>>> import numpy as np
>>> np.set_printoptions(precision=2, suppress=True, linewidth=120)
>>> rnd = lambda a: np.round(a, 2) + 0
>>> data = np.load("arr.npy")
>>> data
array([[ 0, 16,  0, -4],
       [ 8,  4, -2, -1],
       [ 0, -4,  0, -4],
       [-2, -1, -2, -1]])
>>> P = np.triu(np.array([[1, 2, 2, -3], [3, 1, 3, 2], [-2, 3, 3, 3], [-2, -1, 2, -3]]), 1) + np.eye(4)
>>> Y = P @ data @ np.linalg.inv(P)
>>> rnd(np.linalg.det(Y))
np.float64(1600.0)
>>> np.linalg.matrix_rank(Y)
np.int64(4)
>>> Y
array([[ 22., -25.,  33.,   6.],
       [  4., -18.,  40., -87.],
       [ -6.,   5.,  -9.,  -8.],
       [ -2.,   3.,  -7.,   8.]])
>>> rnd(np.poly(Y))
array([   1.,   -3., -157., -120., 1600.])
>>> O, _ = np.linalg.qr(np.array([[0.7, -0.4, 1.3, -1.4, -1.1],
...     [-0.7, 0.1, -0.6, 1.0, 0.8],
...     [1.1, -0.4, -0.3, -0.8, 0.2],
...     [-1.6, 1.4, -0.7, -1.8, -0.7],
...     [0.1, -1.0, -0.7, -0.6, 0.5]]))
>>> feats = O[:, :4]
>>> rnd(feats)
array([[-0.32,  0.05,  0.7 , -0.5 ],
       [ 0.32, -0.32, -0.09,  0.31],
       [-0.5 ,  0.29, -0.67, -0.3 ],
       [ 0.73,  0.31, -0.13, -0.59],
       [-0.05, -0.84, -0.2 , -0.47]])
>>> G = feats.T @ feats
>>> np.trace(G), (feats ** 2).sum()
(np.float64(4.0), np.float64(4.0))
>>> np.allclose(G, G.T)
True
>>> A = np.array([[3, -4, -5, -3, -2, -2],
...     [2, 2, 2, 5, -4, -3],
...     [-5, 4, -5, 3, 4, 4],
...     [3, -3, 4, -4, -4, 3],
...     [-5, -3, 4, -2, -3, -5],
...     [4, -3, -5, 2, -3, -4]])
>>> A
array([[ 3, -4, -5, -3, -2, -2],
       [ 2,  2,  2,  5, -4, -3],
       [-5,  4, -5,  3,  4,  4],
       [ 3, -3,  4, -4, -4,  3],
       [-5, -3,  4, -2, -3, -5],
       [ 4, -3, -5,  2, -3, -4]])
>>> r0, r1 = A[5], A[0]
>>> r0 @ r1
np.int64(57)
>>> r0 @ r0
np.int64(79)
>>> p = (r0 @ r1) / (r0 @ r0) * r0
>>> print(rnd(r1 - p))
[ 0.11 -1.84 -1.39 -4.44  0.16  0.89]
>>> rnd(p)
array([ 2.89, -2.16, -3.61,  1.44, -2.16, -2.89])
>>> def softmax(z):
...     e = np.exp(z - z.max(axis=-1, keepdims=True))
...     return e / e.sum(axis=-1, keepdims=True)
... 
>>> rnd(softmax(A[0]))
array([0.98, 0.  , 0.  , 0.  , 0.01, 0.01])
>>> rnd(softmax(A).sum(axis=1))
array([1., 1., 1., 1., 1., 1.])
>>> print(rnd(softmax(A[0] + -2)))
[0.98 0.   0.   0.   0.01 0.01]
>>> S = A @ A.T / np.sqrt(6)
>>> rnd(softmax(S))
array([[0.98, 0.  , 0.  , 0.  , 0.  , 0.02],
       [0.  , 1.  , 0.  , 0.  , 0.  , 0.  ],
       [0.  , 0.  , 1.  , 0.  , 0.  , 0.  ],
       [0.  , 0.  , 0.  , 1.  , 0.  , 0.  ],
       [0.  , 0.  , 0.  , 0.  , 1.  , 0.  ],
       [0.  , 0.  , 0.  , 0.  , 0.  , 1.  ]])
>>> rnd(softmax(S)[0] @ A)
array([ 3.02, -3.98, -5.  , -2.92, -2.02, -2.03])
>>> rnd(softmax(S + np.triu(np.full(S.shape, -np.inf), 1)))
array([[1., 0., 0., 0., 0., 0.],
       [0., 1., 0., 0., 0., 0.],
       [0., 0., 1., 0., 0., 0.],
       [0., 0., 0., 1., 0., 0.],
       [0., 0., 0., 0., 1., 0.],
       [0., 0., 0., 0., 0., 1.]])
